$ python3 -q
>>> import numpy as np
>>> np.set_printoptions(precision=3, suppress=True, linewidth=120, legacy="1.25")
>>> K = np.load("case7.npy")
>>> K
array([[0, 0, 1, 1],
       [0, 0, 0, 0],
       [1, 0, 0, 1],
       [1, 0, 1, 0]])
>>> U, sig, VT = np.linalg.svd(K)
>>> vecs = VT[:(sig > 1e-8).sum()]
>>> rng = np.random.default_rng(298690)
>>> x0 = K[3] + -3 * K[1] + rng.integers(2) * np.eye(4)[0]
>>> x0
array([1., 0., 1., 0.])
>>> np.round(np.diag(vecs.T @ vecs), 3) + 0
array([1., 0., 1., 1.])
>>> np.linalg.matrix_rank(np.vstack([K, x0]))
3
>>> w, vecs = np.linalg.eigh(K)
>>> x0 = np.array([1, 1, 3, 3])
>>> np.round(vecs * np.maximum(w, 0) @ vecs.T, 3) + 0
array([[0.667, 0.   , 0.667, 0.667],
       [0.   , 0.   , 0.   , 0.   ],
       [0.667, 0.   , 0.667, 0.667],
       [0.667, 0.   , 0.667, 0.667]])
>>> x0 @ K @ x0 / (x0 @ x0), np.round(w[0], 3), w[-1]
(1.5, -1.0, 2.0)
>>> np.unique(K.round(6), axis=0).shape
(4, 4)
>>> np.linalg.lstsq(K[:-1].T, K[-1])[2]
2
>>> np.allclose(K[:-1].T @ np.linalg.lstsq(K[:-1].T, K[-1])[0], K[-1])
False
>>> np.round(K @ np.linalg.pinv(K) @ K, 3) + 0
array([[0., 0., 1., 1.],
       [0., 0., 0., 0.],
       [1., 0., 0., 1.],
       [1., 0., 1., 0.]])
>>> np.argwhere(np.triu(K))
array([[0, 2],
       [0, 3],
       [2, 3]])
>>> np.trace(K @ K @ K) // 6
1
>>> Lm = np.diag(K.sum(axis=1)) - K
>>> print(np.linalg.matrix_rank(Lm))
2
>>> Lm @ np.ones(4)
array([0., 0., 0., 0.])
>>> data, _ = np.linalg.qr(np.array([[1.1, -1.6, -1.6, -1.1, -0.8, -1.7, 0.3],
...     [-0.8, -0.9, -0.9, -0.7, 2.9, -1.3, -1.2],
...     [-1.5, -0.1, 3.1, -2.8, -0.2, 0.1, 0.5],
...     [-0.6, -0.1, -0.3, -1.3, -0.7, -0.8, 0.5],
...     [1.0, -1.0, -0.1, -0.1, 0.0, -0.2, 1.1],
...     [0.1, -0.8, -1.5, -3.0, 1.0, -0.3, 0.2],
...     [-0.4, -0.7, -0.2, 1.9, -0.2, -0.4, 0.6]]))
>>> data
array([[-0.464, -0.57 , -0.086, -0.106,  0.349,  0.4  , -0.399],
       [ 0.337, -0.504,  0.375,  0.161, -0.58 ,  0.356,  0.053],
       [ 0.632, -0.238, -0.669, -0.27 ,  0.049, -0.007, -0.144],
       [ 0.253, -0.122,  0.265, -0.2  ,  0.582,  0.253,  0.639],
       [-0.421, -0.316, -0.465,  0.06 , -0.284, -0.143,  0.633],
       [-0.042, -0.343,  0.339, -0.598, -0.066, -0.632, -0.065],
       [ 0.169, -0.363,  0.049,  0.699,  0.339, -0.48 , -0.056]])
>>> print(np.linalg.svd(data, compute_uv=False))
[1. 1. 1. 1. 1. 1. 1.]
